In [1]: import numpy as np

In [2]: np.set_printoptions(suppress=True, linewidth=160)

In [3]: def tidy(a):
   ...:     return np.round(a, 3) + 0
   ...: 

In [4]: F = np.load("arr.npy")

In [5]: F
Out[5]: 
array([[ -0.6,   0.4,   0.3,   0. , -38. ],
       [ -0.4,   1.8,   0.9,  -0.1,  -4. ],
       [ -0.4,  -0.7,   0.3,  -0.6,   8. ],
       [ -1.6,   1.5,  -2.7,  -0.4,  -6. ],
       [  0.2,   0.3,   0.5,  -0.6,   6. ],
       [ -0.5,   0.9,  -0.9,   1. ,  10. ]])

In [6]: u = np.array([-4, -4, -2])

In [7]: np.correlate(F[2], F[1], "full")
Out[7]: array([  1.6 ,   2.84,  -1.49,   1.02, -32.77,  -0.52,   6.  ,  14.64,  -3.2 ])

In [8]: print(tidy(np.cross(F[2, :3], F[1, :3])))
[-1.17  0.24 -1.  ]

In [9]: tidy(np.convolve(F[2], u))
Out[9]: array([  1.6,   4.4,   2.4,   2.6, -30.2, -30.8, -16. ])

In [10]: np.polyval(u, F[2])
Out[10]: array([  -1.04,   -1.16,   -3.56,   -1.04, -290.  ])

In [11]: rng = np.random.default_rng(43)

In [12]: A2 = F + rng.integers(-2, 3, (6, 1)) @ rng.integers(-2, 3, (1, 5))

In [13]: tidy(A2)
Out[13]: 
array([[ -0.6,   0.4,   0.3,   0. , -38. ],
       [ -1.4,   3.8,   0.9,  -0.1,  -2. ],
       [ -0.4,  -0.7,   0.3,  -0.6,   8. ],
       [  0.4,  -2.5,  -2.7,  -0.4, -10. ],
       [  0.2,   0.3,   0.5,  -0.6,   6. ],
       [  1.5,  -3.1,  -0.9,   1. ,   6. ]])

In [14]: tidy(np.linalg.svd(A2 - F, compute_uv=False))
Out[14]: array([9., 0., 0., 0., 0.])

In [15]: np.abs(A2 - F).sum(axis=1)
Out[15]: array([ 0.,  5.,  0., 10.,  0., 10.])

In [16]: vec = np.array([0, 2, 1, -2, 1])

In [17]: y = A2 @ vec

In [18]: tidy(np.linalg.pinv(A2) @ A2)
Out[18]: 
array([[1., 0., 0., 0., 0.],
       [0., 1., 0., 0., 0.],
       [0., 0., 1., 0., 0.],
       [0., 0., 0., 1., 0.],
       [0., 0., 0., 0., 1.]])

In [19]: tidy(np.linalg.solve(A2.T @ A2, A2.T @ y))
Out[19]: array([ 0.,  2.,  1., -2.,  1.])

In [20]: tidy(np.linalg.lstsq(A2, y)[0])
Out[20]: array([ 0.,  2.,  1., -2.,  1.])

In [21]: print(tidy(y))
[-36.9   6.7   8.1 -16.9   8.3  -3.1]

In [22]: try:
    ...:     np.linalg.solve(A2, y)
    ...: except np.linalg.LinAlgError as e:
    ...:     print(repr(e))
    ...: 
LinAlgError('Last 2 dimensions of the array must be square')

In [23]: y = y + 0.3 * rng.normal(size=6)

In [24]: tidy(y)
Out[24]: array([-36.895,   6.762,   7.865, -16.532,   8.583,  -3.137])

In [25]: beta, *_ = np.linalg.lstsq(A2, y)

In [26]: beta.round()
Out[26]: array([ 1.,  2.,  1., -2.,  1.])

In [27]: [round(float(np.linalg.norm(np.linalg.solve(A2.T @ A2 + lam * np.eye(5), A2.T @ y))), 2) for lam in (0, 1, 10, 100)]
Out[27]: [3.49, 2.63, 2.07, 1.13]

In [28]: tidy(np.linalg.norm(y - A2 @ beta))
Out[28]: np.float64(0.121)

In [29]: Uu, sig, Vt = np.linalg.svd(F)

In [30]: print(tidy(sig))
[41.193  3.741  2.123  1.416  0.661]

In [31]: A2 = Uu[:, :1] @ np.diag(sig[:1]) @ Vt[:1]

In [32]: np.linalg.matrix_rank(A2)
Out[32]: np.int64(1)

In [33]: tidy(np.linalg.norm(F - A2) / np.linalg.norm(F))
Out[33]: np.float64(0.11)

In [34]: proj = F @ np.linalg.solve(F.T @ F, F.T)

In [35]: np.trace(proj)
Out[35]: np.float64(5.0)

In [36]: data = 0.7 ** np.abs(np.subtract.outer(np.arange(3), np.arange(3)))

In [37]: tidy(data)
Out[37]: 
array([[1.  , 0.7 , 0.49],
       [0.7 , 1.  , 0.7 ],
       [0.49, 0.7 , 1.  ]])

In [38]: w, evecs = np.linalg.eigh(data)

In [39]: tidy(np.linalg.eigvalsh(data + -3 * np.eye(3)))
Out[39]: array([-2.775, -2.49 , -0.735])

In [40]: print(tidy(np.abs(evecs[:, -1])))
[0.557 0.616 0.557]

In [41]: tidy(np.linalg.eigvalsh(data @ data))
Out[41]: array([0.051, 0.26 , 5.129])

In [42]: tidy(evecs @ np.diag(w) @ evecs.T)
Out[42]: 
array([[1.  , 0.7 , 0.49],
       [0.7 , 1.  , 0.7 ],
       [0.49, 0.7 , 1.  ]])

In [43]: A2 = np.linalg.inv(data)

In [44]: tidy(np.linalg.det(data) * A2)
Out[44]: 
array([[ 0.51 , -0.357,  0.   ],
       [-0.357,  0.76 , -0.357],
       [ 0.   , -0.357,  0.51 ]])

In [45]: tidy(np.linalg.slogdet(data)[0])
Out[45]: np.float64(1.0)

In [46]: np.allclose(A2, data.T)
Out[46]: False

In [47]: z = rng.permutation(3)

In [48]: A2 = data[:, z] * rng.choice([-1, 1], 3)

In [49]: print(tidy(A2))
[[-0.7   1.   -0.49]
 [-1.    0.7  -0.7 ]
 [-0.7   0.49 -1.  ]]

In [50]: Uu, _, Vt = np.linalg.svd(data.T @ A2)

In [51]: z
Out[51]: array([1, 0, 2])

In [52]: u = np.array([3, 0])

In [53]: print(tidy(np.convolve(A2[2], u)))
[-2.1   1.47 -3.    0.  ]

In [54]: tidy(np.cross(A2[2, :3], A2[0, :3]))
Out[54]: array([ 0.76 ,  0.357, -0.357])

In [55]: E = np.load("case16.npy")

In [56]: E
Out[56]: 
array([[ 0, -1,  0],
       [ 1,  0,  0],
       [ 0,  0,  0]])

In [57]: Uu, sig, Vt = np.linalg.svd(E)

In [58]: evecs = Vt[:(sig > 1e-8).sum()]

In [59]: vec = E[1] + -3 * E[2] + rng.integers(2) * np.eye(3)[1]

In [60]: vec
Out[60]: array([1., 1., 0.])

In [61]: evecs.T @ evecs
Out[61]: 
array([[1., 0., 0.],
       [0., 1., 0.],
       [0., 0., 0.]])

In [62]: Q, _ = np.linalg.qr(np.array([[-0.1, -1.8, -0.3, -0.2, 0.1],
    ...:     [1.1, -0.6, -0.1, 1.9, 1.6],
    ...:     [-1.7, -2.0, 0.8, -0.3, -1.2],
    ...:     [-3.3, -1.5, -0.5, 0.3, -1.3],
    ...:     [0.1, -0.8, 0.5, 0.0, -1.9],
    ...:     [1.1, -0.6, 0.3, 0.6, 0.1]]))

In [63]: feats = Q @ Q.T

In [64]: tidy(feats)
Out[64]: 
array([[ 0.985, -0.039, -0.008,  0.025, -0.04 ,  0.103],
       [-0.039,  0.895, -0.023,  0.067, -0.108,  0.276],
       [-0.008, -0.023,  0.995,  0.014, -0.023,  0.059],
       [ 0.025,  0.067,  0.014,  0.958,  0.068, -0.174],
       [-0.04 , -0.108, -0.023,  0.068,  0.89 ,  0.282],
       [ 0.103,  0.276,  0.059, -0.174,  0.282,  0.277]])

In [65]: r = np.linalg.matrix_rank(feats)

In [66]: r
Out[66]: np.int64(5)

In [67]: null = np.linalg.svd(feats)[2][r:].T

In [68]: [int(np.linalg.matrix_rank(feats[:i])) for i in range(1, len(feats) + 1)]
Out[68]: [1, 2, 3, 4, 5, 5]

In [69]: np.kron(np.eye(2, dtype=int), E)
Out[69]: 
array([[ 0, -1,  0,  0,  0,  0],
       [ 1,  0,  0,  0,  0,  0],
       [ 0,  0,  0,  0,  0,  0],
       [ 0,  0,  0,  0, -1,  0],
       [ 0,  0,  0,  1,  0,  0],
       [ 0,  0,  0,  0,  0,  0]])

In [70]: tidy(np.linalg.eigvals(E))
Out[70]: array([0.+1.j, 0.-1.j, 0.+0.j])

In [71]: np.poly(E)
Out[71]: array([1., 0., 1., 0.])

In [72]: tidy(np.linalg.det(E[::-1]))
Out[72]: np.float64(0.0)

In [73]: tidy(np.linalg.det(E.T))
Out[73]: np.float64(0.0)

In [74]: np.einsum("ii->", E)
Out[74]: np.int64(0)

In [75]: J = np.load("sample9.npy")

In [76]: J
Out[76]: 
array([[  0,   0,   0, -10],
       [  0,   0,  -5,   5],
       [  0,  -8,   0,  -6],
       [ -4,   4,  -3,   3]])

In [77]: proj = np.triu(np.array([[7, 6, 8, 6], [4, 6, 5, 2], [0, 5, 1, 8], [5, 3, 9, 6]]), 1) + np.eye(4)

In [78]: A2 = proj @ J @ np.linalg.inv(proj)

In [79]: A2
Out[79]: 
array([[ -24.,  104., -376., 2934.],
       [  -8.,   16.,  -27.,  213.],
       [ -32.,  216., -848., 6562.],
       [  -4.,   28., -111.,  859.]])

In [80]: print(tidy(np.poly(A2)))
[   1.   -3. -118. -120. 1600.]

In [81]: np.trace(A2), np.trace(J)
Out[81]: (np.float64(3.0), np.int64(3))

In [82]: A2 = np.array([[4, 4], [1, 0]])

In [83]: Z = np.kron(A2, J)

In [84]: np.linalg.matrix_rank(Z)
Out[84]: np.int64(8)

In [85]: Z.shape
Out[85]: (8, 8)

In [86]: Z
Out[86]: 
array([[  0,   0,   0, -40,   0,   0,   0, -40],
       [  0,   0, -20,  20,   0,   0, -20,  20],
       [  0, -32,   0, -24,   0, -32,   0, -24],
       [-16,  16, -12,  12, -16,  16, -12,  12],
       [  0,   0,   0, -10,   0,   0,   0,   0],
       [  0,   0,  -5,   5,   0,   0,   0,   0],
       [  0,  -8,   0,  -6,   0,   0,   0,   0],
       [ -4,   4,  -3,   3,   0,   0,   0,   0]])

In [87]: A2 = Z + rng.integers(-2, 3, (8, 1)) @ rng.integers(-2, 3, (1, 8))

In [88]: A2
Out[88]: 
array([[  0,   0,   0, -40,   0,   0,   0, -40],
       [  0,   0, -20,  20,   0,   0, -20,  20],
       [ -4, -30,   0, -24,   0, -36,  -4, -28],
       [-16,  16, -12,  12, -16,  16, -12,  12],
       [ -2,   1,   0, -10,   0,  -2,  -2,  -2],
       [  0,   0,  -5,   5,   0,   0,   0,   0],
       [  4, -10,   0,  -6,   0,   4,   4,   4],
       [ -8,   6,  -3,   3,   0,  -4,  -4,  -4]])

In [89]: print(np.linalg.matrix_rank(A2 - Z, tol=1e-8))
1

In [90]: np.abs(A2 - Z).sum(axis=1)
Out[90]: array([ 0,  0, 18,  0,  9,  0, 18, 18])

In [91]: z = rng.permutation(4)

In [92]: z
Out[92]: array([0, 1, 2, 3])

In [93]: A2 = J[z][:, z]

In [94]: np.trace(A2)
Out[94]: np.int64(3)

In [95]: np.allclose(A2, J)
Out[95]: True

In [96]: print(np.diag(A2))
[0 0 0 3]

In [97]: X = np.load("data.npy")

In [98]: print(X)
[[ 0. -2. -1. -1.  1.  0.]
 [-1.  0.  0.  2. -1.  2.]
 [ 0.  0.  2.  2.  1.  0.]
 [ 0.  0. -3. -3. -2.  2.]
 [ 0.  0.  0.  3. -3. -1.]
 [ 0.  0.  3. -3.  0. -3.]]

In [99]: u, g = X[3], X[0]

In [100]: u @ u
Out[100]: np.float64(26.0)

In [101]: u @ g
Out[101]: np.float64(4.0)

In [102]: pr = (u @ g) / (u @ u) * u

In [103]: (g - pr) @ u
Out[103]: np.float64(0.0)

In [104]: tidy(g - pr)
Out[104]: array([ 0.   , -2.   , -0.538, -0.538,  1.308, -0.308])

In [105]: print(np.linalg.matrix_rank(np.outer(u, g)))
1

In [106]: u = np.array([-1, -3, 1, 1, -2, 2])

In [107]: A2 = X + np.outer(u, np.eye(6)[4])

In [108]: np.linalg.matrix_rank(A2 - X)
Out[108]: np.int64(1)

In [109]: print(tidy(np.linalg.det(A2) / np.linalg.det(X)), tidy(1 + np.linalg.solve(X, u)[4]))
0.686 0.686

In [110]: M = np.load("block18.npy")

In [111]: tidy(M)
Out[111]: 
array([[-0.707,  0.   ,  0.   ,  0.   ,  0.707,  0.   ],
       [ 0.   ,  1.   ,  0.   ,  0.   ,  0.   ,  0.   ],
       [ 0.   ,  0.   ,  1.   ,  0.   ,  0.   ,  0.   ],
       [ 0.   ,  0.   ,  0.   ,  1.   ,  0.   ,  0.   ],
       [-0.707,  0.   ,  0.   ,  0.   , -0.707,  0.   ],
       [ 0.   ,  0.   ,  0.   ,  0.   ,  0.   ,  1.   ]])

In [112]: u = np.array([0, -1])

In [113]: tidy(np.correlate(M[4], M[0], "full"))
Out[113]: array([ 0. , -0.5,  0. ,  0. ,  0. ,  0. ,  0. ,  0. ,  0. ,  0.5,  0. ])

In [114]: np.polyval(u, M[4])
Out[114]: array([-1., -1., -1., -1., -1., -1.])

In [115]: tidy(np.convolve(M[4], u))
Out[115]: array([0.   , 0.707, 0.   , 0.   , 0.   , 0.707, 0.   ])

In [116]: np.cross(M[4, :3], M[0, :3])
Out[116]: array([0., 0., 0.])
